In [1]: import numpy as np

In [2]: from numpy import linalg as LA

In [3]: np.set_printoptions(suppress=True, linewidth=140)

In [4]: J = np.load("test2.npy")

In [5]: J
Out[5]: 
array([[  0.6,   2.2,   1. ,   0.3,   2.5,  -0.7,   0.9,  -1.1,  -0.4,   1.8,   0.6,   1. ,  -0.4,  -0.7,   0.5, -18. ],
       [ -0.6,   0. ,   0.4,  -0.6,  -0.6,  -3.2,  -0.2,  -0.3,   0.5,   1.2,   1.2,   0.8,   1.1,  -0.9,  -0.8, -12. ],
       [ -1.2,  -0.2,   1.5,   1. ,   1.5,   0.2,   1.3,  -1.5,   0. ,   1.6,  -0.4,  -0.3,  -0.7,   1.3,   0.2, -16. ],
       [ -1.3,   0.2,   0.8,   0.6,   1.5,  -1.2,   0.3,  -0.3,  -0.4,   0. ,   0.1,  -2.3,  -0.9,  -1.5,  -0.4,   0. ],
       [ -0.7,   0.4,  -0.4,  -0.1,   0.5,   0.1,   0.5,  -1. ,   0.6,   0.6,   1.3,   0.8,   0.4,  -2. ,   0.7,  -6. ],
       [ -0.3,   1.1,   0.2,  -0.7,  -1.2,   0.8,  -1.6,   0.3,   1.1,   2. ,  -0.6,  -0.1,  -0.8,   0.5,  -0.6,   0. ],
       [ -0.2,  -1.1,   0.4,  -0.4,  -0.1,   0.9,   1.5,   0.2,  -1.1,   1.2,  -0.4,  -0.8,   1.1,   1.2,  -0.7,   0. ],
       [  0. ,   0.7,  -0.1,  -0.6,   0.6,  -0.7,   0.3,   0.6,   0.8,  -1.7,  -1.9,   0. ,  -0.5,  -0.1,   1.9,   2. ],
       [ -0.5,   0.1,   1.9,   1. ,  -1. ,  -0.8,  -1.3,  -0.5,  -2.6,   0.5,   0. ,   1.1,   0.1,  -0.5,   0.7,  -6. ],
       [ -1.2,  -0.7,   1.6,   0.2,  -0.2,  -0.9,  -1. ,  -0.8,   1.2,  -1.5,  -0.4,  -0.3,  -1. ,  -1.4,   1. ,  28. ],
       [  1.8,   0.1,   1.2,  -0.8,   0.5,   0.2,   1.6,   1.2,  -0.5,   0.1,  -1.2,  -0.5,   0. ,  -1.7,   0.3, -26. ],
       [ -1. ,  -1.7,   0.5,  -0.9,  -0.9,   0.7,  -1.6,   0.5,   0.2,   1.5,   2.1,   0.4,  -1.2,  -0.2,   0.7,  12. ],
       [  1.2,   1.1,  -0.9,   0.6,   2.2,  -0.1,  -0.6,  -0.8,   0. ,  -0.9,   0.3,  -0.5,   0.6,   0.7,  -0.7, -32. ],
       [ -0.2,  -0.2,   1.4,  -0.2,  -0.4,  -0.7,   0.5,   0.4,   1.1,   0.4,   0.6,   1.2,  -0.7,  -2.4,   1.7,   2. ]])

In [6]: M2 = J / LA.norm(J, axis=1, keepdims=True)

In [7]: gram = M2 @ M2.T

In [8]: gram[6].round(3)
Out[8]: array([-0.033, -0.051,  0.096, -0.075, -0.148, -0.052,  1.   , -0.349, -0.029, -0.075,  0.027, -0.014, -0.021, -0.38 ])

In [9]: np.argwhere(np.triu(np.abs(gram) > 0.95, 1))
Out[9]: 
array([[ 0,  2],
       [ 0,  9],
       [ 0, 10],
       [ 0, 12],
       [ 2,  9],
       [ 2, 10],
       [ 2, 12],
       [ 9, 10],
       [ 9, 12],
       [10, 12],
       [11, 12]])
